>>> import numpy as np
>>> np.set_printoptions(precision=2, suppress=True, linewidth=200)
>>> F = np.load("data.npy")
>>> print(F)
[[-1.  1.  1.  1.  1.  1.  1.  1.  1.  1.  1.  1.  1.  1.  1.]
 [ 1. -1.  1.  1.  1.  1.  1.  1.  1.  1.  1.  1.  1.  1.  1.]
 [ 1.  1. -1.  1.  1.  1.  1.  1.  1.  1.  1.  1.  1.  1.  1.]
 [ 1.  1.  1. -1.  1.  1.  1.  1.  1.  1.  1.  1.  1.  1.  1.]
 [ 1.  1.  1.  1. -1.  1.  1.  1.  1.  1.  1.  1.  1.  1.  1.]
 [ 1.  1.  1.  1.  1. -1.  1.  1.  1.  1.  1.  1.  1.  1.  1.]
 [ 1.  1.  1.  1.  1.  1. -1.  1.  1.  1.  1.  1.  1.  1.  1.]
 [ 1.  1.  1.  1.  1.  1.  1. -1.  1.  1.  1.  1.  1.  1.  1.]
 [ 1.  1.  1.  1.  1.  1.  1.  1. -1.  1.  1.  1.  1.  1.  1.]
 [ 1.  1.  1.  1.  1.  1.  1.  1.  1. -1.  1.  1.  1.  1.  1.]
 [ 1.  1.  1.  1.  1.  1.  1.  1.  1.  1. -1.  1.  1.  1.  1.]
 [ 1.  1.  1.  1.  1.  1.  1.  1.  1.  1.  1. -1.  1.  1.  1.]
 [ 1.  1.  1.  1.  1.  1.  1.  1.  1.  1.  1.  1. -1.  1.  1.]
 [ 1.  1.  1.  1.  1.  1.  1.  1.  1.  1.  1.  1.  1. -1.  1.]
 [ 1.  1.  1.  1.  1.  1.  1.  1.  1.  1.  1.  1.  1.  1. -1.]]
>>> B = F[0, 0] * F[1:] - np.outer(F[1:, 0], F[0])
>>> print(B)
[[ 0.  0. -2. -2. -2. -2. -2. -2. -2. -2. -2. -2. -2. -2. -2.]
 [ 0. -2.  0. -2. -2. -2. -2. -2. -2. -2. -2. -2. -2. -2. -2.]
 [ 0. -2. -2.  0. -2. -2. -2. -2. -2. -2. -2. -2. -2. -2. -2.]
 [ 0. -2. -2. -2.  0. -2. -2. -2. -2. -2. -2. -2. -2. -2. -2.]
 [ 0. -2. -2. -2. -2.  0. -2. -2. -2. -2. -2. -2. -2. -2. -2.]
 [ 0. -2. -2. -2. -2. -2.  0. -2. -2. -2. -2. -2. -2. -2. -2.]
 [ 0. -2. -2. -2. -2. -2. -2.  0. -2. -2. -2. -2. -2. -2. -2.]
 [ 0. -2. -2. -2. -2. -2. -2. -2.  0. -2. -2. -2. -2. -2. -2.]
 [ 0. -2. -2. -2. -2. -2. -2. -2. -2.  0. -2. -2. -2. -2. -2.]
 [ 0. -2. -2. -2. -2. -2. -2. -2. -2. -2.  0. -2. -2. -2. -2.]
 [ 0. -2. -2. -2. -2. -2. -2. -2. -2. -2. -2.  0. -2. -2. -2.]
 [ 0. -2. -2. -2. -2. -2. -2. -2. -2. -2. -2. -2.  0. -2. -2.]
 [ 0. -2. -2. -2. -2. -2. -2. -2. -2. -2. -2. -2. -2.  0. -2.]
 [ 0. -2. -2. -2. -2. -2. -2. -2. -2. -2. -2. -2. -2. -2.  0.]]
>>> print(np.linalg.matrix_rank(B), np.linalg.matrix_rank(F))
14 15
>>> print(F[:, 0] / F[0, 0])
[ 1. -1. -1. -1. -1. -1. -1. -1. -1. -1. -1. -1. -1. -1. -1.]
